% python3 -q
>>> import numpy as np
>>> import numpy.linalg as la
>>> np.set_printoptions(suppress=True, linewidth=100)
>>> X = np.load("case13.npy")
>>> X
array([[ 32,  16,  -8,  20,  10,  -5],
       [-16, -32,  16, -10, -20,  10],
       [ 16,  40,   0,  10,  25,   0],
       [-36, -18,   9,  36,  18,  -9],
       [ 18,  36, -18, -18, -36,  18],
       [-18, -45,   0,  18,  45,   0]])
>>> np.allclose(X @ X.T, X.T @ X)
False
>>> X @ X
array([[  190,   -95,     0,   850,  -425,     0],
       [   76,   418,  -114,   340,  1870,  -510],
       [  -38,  -304,   152,  -170, -1360,   680],
       [-1530,   765,     0,   360,  -180,     0],
       [ -612, -3366,   918,   144,   792,  -216],
       [  306,  2448, -1224,   -72,  -576,   288]])
>>> (X - X.T) / 2
array([[  0. ,  16. , -12. ,  28. ,  -4. ,   6.5],
       [-16. ,   0. , -12. ,   4. , -28. ,  27.5],
       [ 12. ,  12. ,   0. ,   0.5,  21.5,   0. ],
       [-28. ,  -4. ,  -0.5,   0. ,  18. , -13.5],
       [  4. ,  28. , -21.5, -18. ,   0. , -13.5],
       [ -6.5, -27.5,   0. ,  13.5,  13.5,   0. ]])
>>> la.matrix_power(X, 3)
array([[ -30650,  -24520,   12260,   43000,   34400,  -17200],
       [  24520,   67430,  -24520,  -34400,  -94600,   34400],
       [ -24520,  -61300,   18390,   34400,   86000,  -25800],
       [ -77400,  -61920,   30960,  -22050,  -17640,    8820],
       [  61920,  170280,  -61920,   17640,   48510,  -17640],
       [ -61920, -154800,   46440,  -17640,  -44100,   13230]])
>>> (X + X.T) / 2
array([[ 32. ,   0. ,   4. ,  -8. ,  14. , -11.5],
       [  0. , -32. ,  28. , -14. ,   8. , -17.5],
       [  4. ,  28. ,   0. ,   9.5,   3.5,   0. ],
       [ -8. , -14. ,   9.5,  36. ,   0. ,   4.5],
       [ 14. ,   8. ,   3.5,   0. , -36. ,  31.5],
       [-11.5, -17.5,   0. ,   4.5,  31.5,   0. ]])
>>> np.round(np.abs(la.eigvals(X)).max(), 3)
np.float64(55.043)
>>> m1 = np.load("a.npy")
>>> m1
array([[-1, -1,  2,  1, -1],
       [-1, -2,  6,  1,  0],
       [ 3,  1,  2, -3,  5],
       [-3, -2,  2,  3, -4]])
>>> round(la.norm(m1, 2) / la.norm(m1), 3)
np.float64(0.804)
>>> [round(float(x), 3) for x in la.svd(m1, compute_uv=False)[:3]]
[9.513, 7.036, 0.0]
>>> A2 = m1 / la.norm(m1, axis=1, keepdims=True)
>>> G = A2 @ A2.T
>>> G.round(3)
array([[ 1.   ,  0.873, -0.408,  0.873],
       [ 0.873,  1.   ,  0.089,  0.524],
       [-0.408,  0.089,  1.   , -0.802],
       [ 0.873,  0.524, -0.802,  1.   ]])
>>> G[1].round(3)
array([0.873, 1.   , 0.089, 0.524])
>>> A2 = np.array([[-1, -1], [-3, 2], [2, -3], [2, 3]])
>>> la.matrix_rank(G @ A2)
np.int64(2)
>>> np.round(np.einsum("ij,ij->i", G, G), 3)
array([2.69 , 2.044, 1.817, 2.679])
>>> np.round(np.einsum("ik,kj->ji", G, A2), 3)
array([[-2.689, -2.647,  0.537, -2.048],
       [ 4.589,  2.431, -4.819,  5.58 ]])
>>> la.matrix_rank(np.vstack([G, A2.T]))
np.int64(4)
>>> la.lstsq(m1[:-1].T, m1[-1])[2]
np.int32(2)
>>> np.allclose(m1[:-1].T @ la.lstsq(m1[:-1].T, m1[-1])[0], m1[-1])
True
>>> np.round(m1 @ la.pinv(m1) @ m1, 3) + 0
array([[-1., -1.,  2.,  1., -1.],
       [-1., -2.,  6.,  1.,  0.],
       [ 3.,  1.,  2., -3.,  5.],
       [-3., -2.,  2.,  3., -4.]])
>>> mat = np.array([[1, 2, 3], [2, 1, 2], [3, 2, 1]])
>>> w, vecs = la.eigvalsh(mat)
Traceback (most recent call last):
  File "<python-input-28>", line 1, in <module>
    w, vecs = la.eigvalsh(mat)
    ^^^^^^^
ValueError: too many values to unpack (expected 2)
>>> w, vecs = la.eigh(mat)
>>> np.round(la.svd(mat, compute_uv=False), 3)
array([5.702, 2.   , 0.702])
>>> np.round(vecs @ np.diag(w) @ vecs.T, 3)
array([[1., 2., 3.],
       [2., 1., 2.],
       [3., 2., 1.]])
>>> np.round(w.sum(), 3), np.trace(mat)
(np.float64(3.0), np.int64(3))
>>> np.round(vecs.T @ vecs, 3) + 0
array([[1., 0., 0.],
       [0., 1., 0.],
       [0., 0., 1.]])
>>> np.unique(w.round(6) + 0, return_counts=True)[1]
array([1, 1, 1])
>>> (w > 1e-8).sum(), (w < -1e-8).sum()
(np.int64(1), np.int64(2))
>>> proj = np.triu(np.array([[0, -1, 1], [-2, 2, 2], [1, -2, -2]]), 1) + np.eye(3)
>>> A2 = proj @ mat @ la.inv(proj)
>>> round(float(la.det(A2)), 3)
8.0
>>> np.trace(A2), np.trace(mat)
(np.float64(3.0), np.int64(3))
>>> w, vecs = la.eigh(mat)
>>> vec = np.array([5, 0, -8])
>>> np.round(vecs * np.abs(w) @ vecs.T, 3)
array([[3.186, 1.562, 1.186],
       [1.562, 2.03 , 1.562],
       [1.186, 1.562, 3.186]])
>>> np.round(la.eigvalsh(mat[1:, 1:]), 3)
array([-1.,  3.])
>>> rng = np.random.default_rng(26)
>>> A2 = X + rng.integers(-2, 3, (6, 2)) @ rng.integers(-2, 3, (2, 6))
>>> A2
array([[ 36,  18,  -6,  16,  14,  -5],
       [-14, -30,  14, -10, -21,  11],
       [ 18,  43,  -5,  12,  21,   2],
       [-40, -21,  10,  38,  17, -10],
       [ 16,  33, -13, -20, -32,  16],
       [-18, -45,   0,  18,  45,   0]])
>>> np.abs(A2 - X).sum(axis=1)
array([16,  8, 18, 12, 18,  0])
>>> J = np.load("test3.npy")
>>> J
array([[ 1, -1,  1],
       [ 1,  0,  0],
       [ 1,  1,  1],
       [ 1,  2,  4],
       [ 1,  3,  9],
       [ 1,  4, 16],
       [ 1,  5, 25]])
>>> la.norm(J, axis=1).argmax()
np.int64(6)
>>> J[5] @ J[3]
np.int64(73)
>>> round(float(la.norm(J) ** 2 / la.norm(J, 2) ** 2), 3)
1.008
>>> round(la.norm(J, 2), 3)
np.float64(32.166)
>>> np.round(la.norm(J, axis=1), 3)
array([ 1.732,  1.   ,  1.732,  4.583,  9.539, 16.523, 25.515])
>>> round(la.norm(J, 1), 3), round(float(la.norm(J, np.inf)), 3)
(np.float64(56.0), 31.0)
>>> A2 = np.c_[J[:, :1] @ np.array([[1]]), np.array([1, 4, 2, -8, 6, 7, 9])]
>>> A2
array([[ 1,  1],
       [ 1,  4],
       [ 1,  2],
       [ 1, -8],
       [ 1,  6],
       [ 1,  7],
       [ 1,  9]])
>>> la.matrix_rank(np.c_[J, A2])
np.int64(4)
>>> np.round(la.norm(A2 - J @ la.lstsq(J, A2)[0], axis=0), 3) + 0
array([ 0.   , 10.328])
>>> np.round(la.norm(la.qr(J)[0].T @ A2, axis=0) ** 2 / ((A2 ** 2).sum(axis=0) + 1e-12), 3)
array([1.   , 0.575])
>>> def softmax(z):
...     e = np.exp(z - z.max(axis=-1, keepdims=True))
...     return e / e.sum(axis=-1, keepdims=True)
... 
>>> np.round(softmax(A2[1] + -2), 3)
array([0.047, 0.953])
>>> np.round(softmax(A2).sum(axis=1), 3)
array([1., 1., 1., 1., 1., 1., 1.])
>>> np.round(softmax(A2[1]), 3)
array([0.047, 0.953])
>>> S = A2 @ A2.T / np.sqrt(2)
>>> softmax(S).round(6).argmax(axis=1)
array([6, 6, 6, 3, 6, 6, 6])
>>> np.round(softmax(S), 3) + 0
array([[0.002, 0.021, 0.005, 0.   , 0.085, 0.173, 0.713],
       [0.   , 0.   , 0.   , 0.   , 0.   , 0.003, 0.996],
       [0.   , 0.001, 0.   , 0.   , 0.013, 0.055, 0.931],
       [0.   , 0.   , 0.   , 1.   , 0.   , 0.   , 0.   ],
       [0.   , 0.   , 0.   , 0.   , 0.   , 0.   , 1.   ],
       [0.   , 0.   , 0.   , 0.   , 0.   , 0.   , 1.   ],
       [0.   , 0.   , 0.   , 0.   , 0.   , 0.   , 1.   ]])
>>> np.round(softmax(S)[1] @ A2, 3)
array([1.   , 8.992])
>>> proj = J @ la.solve(J.T @ J, J.T)
>>> np.round(proj @ J[:, 0], 3)
array([1., 1., 1., 1., 1., 1., 1.])
>>> np.round(np.diag(proj), 3)
array([0.762, 0.286, 0.286, 0.333, 0.286, 0.286, 0.762])
>>> A2 = J + rng.integers(-2, 3, (7, 1)) @ rng.integers(-2, 3, (1, 3))
>>> A2
array([[ 3,  3,  1],
       [-1, -4,  0],
       [-1, -3,  1],
       [ 1,  2,  4],
       [ 2,  5,  9],
       [ 2,  6, 16],
       [ 0,  3, 25]])
>>> la.matrix_rank(A2 - J, tol=1e-8)
np.int64(1)
>>> A2 - J
array([[ 2,  4,  0],
       [-2, -4,  0],
       [-2, -4,  0],
       [ 0,  0,  0],
       [ 1,  2,  0],
       [ 1,  2,  0],
       [-1, -2,  0]])
>>> F = np.loadtxt("arr.csv", delimiter=",")
>>> F
array([[11.,  5.,  3., 10.,  8.],
       [ 5.,  9.,  5., 12., 12.],
       [ 3.,  5.,  5.,  8., 10.],
       [10., 12.,  8., 22., 20.],
       [ 8., 12., 10., 20., 22.]])
>>> proj = np.triu(np.array([[1, 3, 3, 2, 0],
...     [3, 0, 3, 3, 2],
...     [2, 2, 3, 0, 1],
...     [2, 1, 3, 0, 1],
...     [0, 1, 3, 0, 2]]), 1) + np.eye(5)
>>> A2 = proj @ F @ la.inv(proj)
>>> np.trace(A2), np.trace(F)
(np.float64(69.0), np.float64(69.0))
>>> A2
array([[  55.,  -94.,  166.,  286., -150.],
       [  60.,  -96.,  172.,  310., -144.],
       [  11.,  -16.,   30.,   54.,  -20.],
       [  18.,  -30.,   54.,   96.,  -48.],
       [   8.,  -12.,   22.,   40.,  -16.]])
>>> round(float(la.det(2 * A2)), 3), round(la.det(A2), 3)
(4608.0, np.float64(144.0))
>>> np.einsum("ij,ji->", A2, A2)
np.float64(3345.0)
>>> round(float(la.det(A2.T)), 3)
144.0
>>> np.round(la.eigvals(A2), 3)
array([57.277,  7.424,  0.079,  2.498,  1.721])
>>> A2 = np.array([[2, 4], [5, 4], [3, 3], [0, 1], [5, 5]])
>>> A2.T @ F.T
array([[ 96., 130.,  96., 204., 216.],
       [123., 143., 105., 234., 240.]])
>>> np.einsum("ik,kj->ji", F, A2)
array([[ 96., 130.,  96., 204., 216.],
       [123., 143., 105., 234., 240.]])
>>> F @ A2
array([[ 96., 123.],
       [130., 143.],
       [ 96., 105.],
       [204., 234.],
       [216., 240.]])
>>> la.matrix_rank(F @ A2)
np.int64(2)
>>> vec = np.ones(5)
>>> for _ in range(6):
...     vec = F @ vec
...     vec /= la.norm(vec)
...     print(round(vec @ F @ vec, 3))
... 
57.259
57.277
57.277
57.277
57.277
57.277
>>> vec.round(3)
array([0.289, 0.356, 0.258, 0.602, 0.601])
>>> arr = np.load("data.npy")
>>> arr
array([[54, 25, 21, 36, 34, 41, 57, 47],
       [25, 22, 18, 14, 17, 27, 37, 18],
       [21, 18, 19, 11, 12, 17, 34, 21],
       [36, 14, 11, 25, 23, 26, 35, 31],
       [34, 17, 12, 23, 23, 29, 36, 26],
       [41, 27, 17, 26, 29, 45, 46, 26],
       [57, 37, 34, 35, 36, 46, 75, 50],
       [47, 18, 21, 31, 26, 26, 50, 50]])
>>> Uu, sv, Vt = la.svd(arr)
>>> vecs = Vt[:(sv > 1e-8).sum()]
>>> vec = arr[0] + 3 * arr[5] + rng.integers(2) * np.eye(8)[0]
>>> vec
array([178., 106.,  72., 114., 121., 176., 195., 125.])
>>> np.round(la.norm(vec - vecs.T @ vecs @ vec), 3)
np.float64(0.835)
>>> Uu, sv, Vt = la.svd(mat, full_matrices=False)
>>> np.round(Vt @ Vt.T, 3) + 0
array([[1., 0., 0.],
       [0., 1., 0.],
       [0., 0., 1.]])
>>> sv.round(3)
array([5.702, 2.   , 0.702])
>>> np.abs(Uu[:, 0]).round(6).argmax()
np.int64(0)
>>> round(float(np.sqrt((sv ** 2).sum())), 3), round(float(la.norm(mat)), 3)
(6.083, 6.083)
>>> np.round(np.abs(Vt[0]), 3)
array([0.606, 0.515, 0.606])
>>> (sv > 1e-8).sum()
np.int64(3)
>>> Uu.shape, sv.shape, Vt.shape
((3, 3), (3,), (3, 3))
